$ python -q
>>> import numpy as np
>>> np.set_printoptions(precision=2, suppress=True, linewidth=200, legacy="1.25")
>>> rd = lambda a: np.round(a, 2) + 0
>>> out = np.array([[6, 6], [1, 2]])
>>> F = np.tile(out, (2, 2))
>>> F
array([[6, 6, 6, 6],
       [1, 2, 1, 2],
       [6, 6, 6, 6],
       [1, 2, 1, 2]])
>>> # row 2 repeats row 0
>>> rng = np.random.default_rng(73)
>>> out = F + rng.integers(-2, 3, (4, 2)) @ rng.integers(-2, 3, (2, 4))
>>> print(out)
[[ 8  4  6  2]
 [ 4 -1  0  2]
 [ 6  6  5 12]
 [-1  4  3 -6]]
>>> out - F
array([[ 2, -2,  0, -4],
       [ 3, -3, -1,  0],
       [ 0,  0, -1,  6],
       [-2,  2,  2, -8]])
>>> np.abs(out - F).sum(axis=1)
array([ 8,  7,  7, 14])
>>> J = np.load("dump.npy")
>>> J
array([[ 0.9,  1.3, -0.2,  1.9, -0.1, -2. , -1.3],
       [-1.2, -0.7, -0.5, -1.8,  0.4, -0.4,  1.8],
       [ 0. ,  0. , -0.4,  1.4, -0.9,  0.9, -0.1],
       [-1.9,  0.6, -0.2,  0.3, -0.5,  1.1,  0.3],
       [-0.5,  0.6, -0.9,  0. ,  0.1,  0.6,  0.5],
       [-0.2, -0.3,  0.3,  1. ,  0.1, -0.9,  0.6],
       [ 0.9,  1.2,  0.5,  0.8, -0.9, -0.3, -0.1],
       [ 1. ,  1.9,  0.4,  0.4,  0.8,  1.1, -1. ],
       [-0.3,  0.2, -0.4,  1.4,  2.4,  0.2, -0.8],
       [-1. , -0.7, -0.2, -2.2,  1.2,  0.7, -0.3],
       [ 0.4, -0.1,  2.2, -0.3, -0.1, -0.4,  1. ]])
>>> proj = J @ np.linalg.solve(J.T @ J, J.T)
>>> np.allclose(proj @ proj, proj)
True
>>> out = J / np.sqrt((J ** 2).mean(axis=1, keepdims=True))
>>> np.linalg.matrix_rank(J - J.mean(axis=1, keepdims=True))
6
>>> rd(out[6])
array([ 1.18,  1.58,  0.66,  1.05, -1.18, -0.39, -0.13])
>>> rd(np.linalg.norm(out, axis=1))
array([2.65, 2.65, 2.65, 2.65, 2.65, 2.65, 2.65, 2.65, 2.65, 2.65, 2.65])
>>> vec = np.array([3, 7, 4, 5, 2, 5, 0])
>>> y = J @ vec
>>> rd(np.linalg.solve(J.T @ J, J.T @ y))
array([3., 7., 4., 5., 2., 5., 0.])
>>> rd(np.linalg.lstsq(J, y)[0])
array([3., 7., 4., 5., 2., 5., 0.])
>>> y = y + 0.1 * rng.normal(size=11)
>>> rd(y)
array([ 10.2 , -20.82,   8.21,   3.54,   2.14,  -0.88,  13.94,  27.09,  11.68, -13.62,   5.52])
>>> c, *_ = np.linalg.lstsq(J, y)
>>> print(rd(J.T @ (y - J @ c)))
[0. 0. 0. 0. 0. 0. 0.]
>>> u = np.array([5, 6])
>>> rd(np.convolve(J[7], u))
array([ 5. , 15.5, 13.4,  4.4,  6.4, 10.3,  1.6, -6. ])
>>> np.cross(J[7, :3], J[2, :3])
array([-0.76,  0.4 ,  0.  ])
>>> np.polyval(u, J[7])
array([11. , 15.5,  8. ,  8. , 10. , 11.5,  1. ])
>>> print(rd(np.correlate(J[7], J[2], "full")))
[-0.1   0.71  0.77  0.01  2.18  0.05  0.77 -0.93  2.12 -1.84  0.4   0.    0.  ]
>>> th = np.radians(30)
>>> r_ = np.eye(7)
>>> r_[6, 6] = r_[1, 1] = np.cos(th)
>>> r_[6, 1], r_[1, 6] = -np.sin(th), np.sin(th)
>>> rd(r_)
array([[ 1.  ,  0.  ,  0.  ,  0.  ,  0.  ,  0.  ,  0.  ],
       [ 0.  ,  0.87,  0.  ,  0.  ,  0.  ,  0.  ,  0.5 ],
       [ 0.  ,  0.  ,  1.  ,  0.  ,  0.  ,  0.  ,  0.  ],
       [ 0.  ,  0.  ,  0.  ,  1.  ,  0.  ,  0.  ,  0.  ],
       [ 0.  ,  0.  ,  0.  ,  0.  ,  1.  ,  0.  ,  0.  ],
       [ 0.  ,  0.  ,  0.  ,  0.  ,  0.  ,  1.  ,  0.  ],
       [ 0.  , -0.5 ,  0.  ,  0.  ,  0.  ,  0.  ,  0.87]])
>>> out = J @ r_.T
>>> rd(np.abs(out - J).max(axis=0))
array([0.  , 0.99, 0.  , 0.  , 0.  , 0.  , 0.82])
>>> np.allclose(J @ J.T, out @ out.T)
True
>>> W0 = np.load("arr.npy")
>>> W0
array([[ -0.5,   0.2,   0.3,  -0.4,  -0.7,  -0.9,  -0.9,  -1.5,   0.8,   1.1],
       [  0.4,   0. ,  -1. ,  -0.6,  -2.2,  -1.4,  -0.9,  -0.7,   1.8,   0.2],
       [ -2.5,   0.5,  -0.3,  -0.3,   0. ,  -0.7,  -1. ,  -0.9,  -0.2,   0.7],
       [  0.7,   0. ,   0.9,   0.9,  -0.9,  -1.7,  -0.6,  -1.4,  -1.5,  -0.6],
       [  0.7,   0.6,  -0.4,   0. ,   1.6,  -0.2,  -0.3,   0.9,  -1.6,   1. ],
       [  0.7,  -0.5,   1.2,   1.7,  -1.9,  -0.1,   1. ,   0.9,  -1.1,   0.6],
       [ -0.1,  -0.9,   2.4,   0.1,  -0.2,  -0.7,  -0.6,  -0.2,   0. ,  -1.3],
       [  1.3,   1.2,   0.7,   2. ,  -0.2,  -0.3,  -0.2,  -0.4,   0.6,   0.6],
       [  0.1,  -0.9,  -0.1,  -0.7,   1. ,  -1. ,  -1.2,  -0.8,  -1. ,  -1. ],
       [  0. ,   0.9,  -0.1,  -0.3,  -2. ,  -1. ,   1.2,   1.1,  -0.5,   0.6],
       [  0.2,  -0.2,   0.7,  -1. ,  -1.4,  -0.7,  -0.7,   0.2,   0. ,  -0.3],
       [ -2.1,   0.1,  -0.9,  -0.3,   0.4,  -0.6,   2.8,   0.6,   1.4,   0. ],
       [ -0.4,  -0.4,  -0.2,   0.2,  -1.4,   2.7,   0.2,  -0.6,  -0.5,  -0.4],
       [ 28. ,  20. ,  -3. ,   2. ,  -6. , -11. ,  15. ,   2. ,   9. ,  13. ],
       [ -0.8,  -1.4,  -0.3,  -0.2,   0.6,   0.1,   0.1,   0.3,  -0.8,   0.6],
       [ -0.9,   0.8,   0.6,   0.7,   1.7,   0.7,  -0.2,  -0.8,   0.6,   1.2],
       [ -1.5,  -0.3,   0. ,  -0.3,   0.3,  -1.4,   0.1,   0.6,  -0.8,  -0.6],
       [  0.9,  -0.7,   0.3,   0.3,  -1. ,  -2.3,   1.2,  -0.4,   1.3,   0.1],
       [  1.5,  -0.9,   1.2,   0. ,   0.3,  -0.3,   1.1,  -0.1,   1.5,   0.1],
       [ -1.7,  -0.2,   1. ,   0.8,   0.2,   0.9,   0.5,   0.2,  -2.5,  -0.3],
       [ -0.3,   0.7,   0.4,   1. ,  -0.8,   0.3,  -0.8,  -0.5,  -1.9,  -0.1],
       [ -1.2,  -0.7,  -0.1,   1.9,  -0.7,   3.1,  -0.5,  -0.9,   1.4,   1.5],
       [  1. ,   0.4,  -0.7,   0.1,   0.9,   0.3,  -0.3,   0.5,   0.1,  -1. ],
       [ -0.7,  -1.4,   0.5,   0.5,   1.3,   0.7,  -1. ,  -0.5,  -0.6,   1.3],
       [  0.6,  -1.1,   0.5,  -0.2,  -1.3,   0.6,  -0.9,  -1. ,   1.5,  -0.8],
       [  1.9,  -0.4,  -0.1,   0.3,   0.3,   0. ,  -0.4,  -2.1,   2.2,  -1.1],
       [ -1.1,   0.6,  -1.2,  -2.6,  -0.6,   0.7,  -2. ,   0.1,   0. ,  -0.7],
       [  1.1,   0.8,   0. ,   1.5,   0.2,  -0.5,   0.4,   0.3,  -0.6,   0.2],
       [  1.7,   1.3,   0.3,  -2.6,   1.3,  -0.9,  -0.1,   2.3,  -0.6,   0.3],
       [  0.6,  -0.5,  -0.4,  -0.7,   0.7,  -1. ,  -0.4,   1. ,   1.3,   0.6],
       [ -0.9,  -1.2,  -0.5,  -1.3,  -0.2,  -1.6,   0.4,  -0.7,   0.1,  -0.1]])
>>> # row 13 is much longer than the rest
>>> Xc = W0 - W0.mean(axis=1)
Traceback (most recent call last):
  File "<python-input-44>", line 1, in <module>
    Xc = W0 - W0.mean(axis=1)
         ~~~^~~~~~~~~~~~~~~~~
ValueError: operands could not be broadcast together with shapes (31,10) (31,) 
>>> Xc = W0 - W0.mean(axis=0)
>>> left, sig, Vt = np.linalg.svd(Xc, full_matrices=False)
>>> rd(Vt[0] * np.sign(Vt[0, np.abs(Vt[0]).argmax()]))
array([ 0.66,  0.47, -0.07,  0.05, -0.14, -0.26,  0.35,  0.05,  0.21,  0.3 ])
>>> rd(sig)
array([42.6 ,  7.35,  7.06,  6.04,  5.74,  5.3 ,  4.62,  3.42,  2.91,  2.52])
>>> np.linalg.matrix_rank(Xc)
10
>>> print(np.abs(Vt[0]).argmax())
0
>>> rd(sig ** 2 / (sig ** 2).sum())
array([0.88, 0.03, 0.02, 0.02, 0.02, 0.01, 0.01, 0.01, 0.  , 0.  ])
>>> rd(Xc.mean(axis=0))
array([0., 0., 0., 0., 0., 0., 0., 0., 0., 0.])
